% ipython --no-banner

In [1]: import numpy as np

In [2]: np.set_printoptions(precision=3, suppress=True, linewidth=100, legacy="1.25")

In [3]: def rd(a):
   ...:     return np.round(a, 3) + 0
   ...: 

In [4]: F = np.loadtxt("block5.csv", delimiter=",")

In [5]: F
Out[5]: 
array([[ 0.006,  0.336,  0.293, -0.088,  0.148, -0.059, -0.265,  0.254,  0.118, -0.111, -0.614,
         0.274],
       [ 3.478, -3.77 , -4.107, -3.604, -2.548,  0.953,  0.825, -3.333, -0.732, -1.062, -3.213,
        -0.412],
       [-5.185,  5.006,  5.079,  5.6  ,  3.161, -1.003, -1.686,  4.928,  2.015,  2.002,  4.391,
        -0.112],
       [-3.452,  3.831,  3.119,  3.828,  2.549, -1.067, -1.573,  3.908,  1.247,  1.073,  3.558,
        -0.026],
       [-2.316,  2.542,  2.348,  2.745,  0.909, -1.168, -0.896,  2.366,  1.042,  0.657,  2.462,
         0.006],
       [ 0.644,  0.009, -0.415,  0.225,  0.052, -0.041, -0.139, -0.488,  0.159,  0.075,  0.382,
         0.317],
       [ 0.458, -0.868, -0.37 , -0.406, -0.371, -0.055,  0.626, -0.875, -0.262, -0.455, -1.011,
        -0.069],
       [ 0.717, -0.983, -1.474, -0.967, -0.33 ,  0.236,  0.475, -0.681, -1.03 , -0.473, -0.89 ,
         0.133],
       [-0.969,  1.287,  0.55 ,  0.543,  0.596, -0.162, -0.096,  1.227,  0.313, -0.284,  0.997,
        -0.33 ],
       [ 0.599, -0.867, -0.663, -0.842, -0.645,  0.272,  0.124, -0.807, -0.322, -0.606, -0.904,
         0.1  ],
       [-2.006,  2.066,  2.514,  2.09 ,  1.558, -0.14 , -0.754,  2.251,  1.057,  1.215,  2.349,
         0.332],
       [-3.245,  3.446,  3.293,  3.547,  1.736, -0.746, -0.883,  2.989,  0.891,  1.709,  3.393,
        -0.144]])

In [6]: rng = np.random.default_rng(931886)

In [7]: labels = rng.permutation(12)

In [8]: labels
Out[8]: array([ 3, 11,  4,  2,  0,  1, 10,  5,  9,  7,  6,  8])

In [9]: A2 = F[labels][:, labels]

In [10]: rd(np.linalg.det(A2)), rd(np.linalg.det(F[labels]))
Out[10]: (0.012, -0.012)

In [11]: rd(np.trace(A2))
Out[11]: 7.868

In [12]: rd(np.sort(np.abs(np.linalg.eigvals(A2))))
Out[12]: array([0.076, 0.154, 0.4  , 0.72 , 0.761, 0.761, 0.777, 0.777, 0.78 , 1.333, 1.333, 7.222])

In [13]: E = np.loadtxt("m.csv", delimiter=",")

In [14]: E
Out[14]: 
array([[ 1.,  1.,  2.,  2., -2.,  0.,  0.,  2.,  1.,  4.,  0.],
       [-2.,  2.,  2., -2., -1., -1., -2.,  0., -2.,  2.,  4.],
       [ 2.,  1., -2.,  2., -2., -2.,  2., -2.,  2.,  1.,  4.],
       [ 0.,  0., -1.,  1., -2.,  0., -1.,  2.,  1.,  3.,  3.],
       [-2.,  0.,  1.,  0., -1.,  2., -2., -1., -2.,  3.,  1.],
       [ 0., -2.,  1., -1.,  1.,  1.,  1., -2.,  0.,  5.,  0.],
       [ 1.,  1.,  1., -2., -2.,  1.,  1.,  0.,  2.,  1.,  2.],
       [ 0.,  0., -1.,  0., -1.,  0., -2.,  2., -2.,  3.,  0.],
       [ 1.,  2., -2., -2.,  2.,  0.,  0.,  0.,  2.,  0.,  0.],
       [ 0.,  0.,  0.,  0.,  0.,  0.,  0.,  0.,  0.,  2.,  1.],
       [ 0.,  0.,  0.,  0.,  0.,  0.,  0.,  0.,  0.,  1.,  0.]])

In [15]: labels = rng.permutation(11)

In [16]: labels
Out[16]: array([10,  8,  0,  3,  1,  2,  5,  4,  9,  7,  6])

In [17]: A2 = E[labels][:, labels]

In [18]: np.allclose(A2, E)
Out[18]: False

In [19]: rd(np.linalg.det(A2)), rd(np.linalg.det(E[labels]))
Out[19]: (15194.0, 15194.0)

In [20]: np.trace(A2)
Out[20]: 9.0

In [21]: rd(np.sort(np.abs(np.linalg.eigvals(A2))))
Out[21]: array([0.414, 1.54 , 2.289, 2.289, 2.414, 3.085, 3.085, 3.18 , 3.899, 3.994, 3.994])
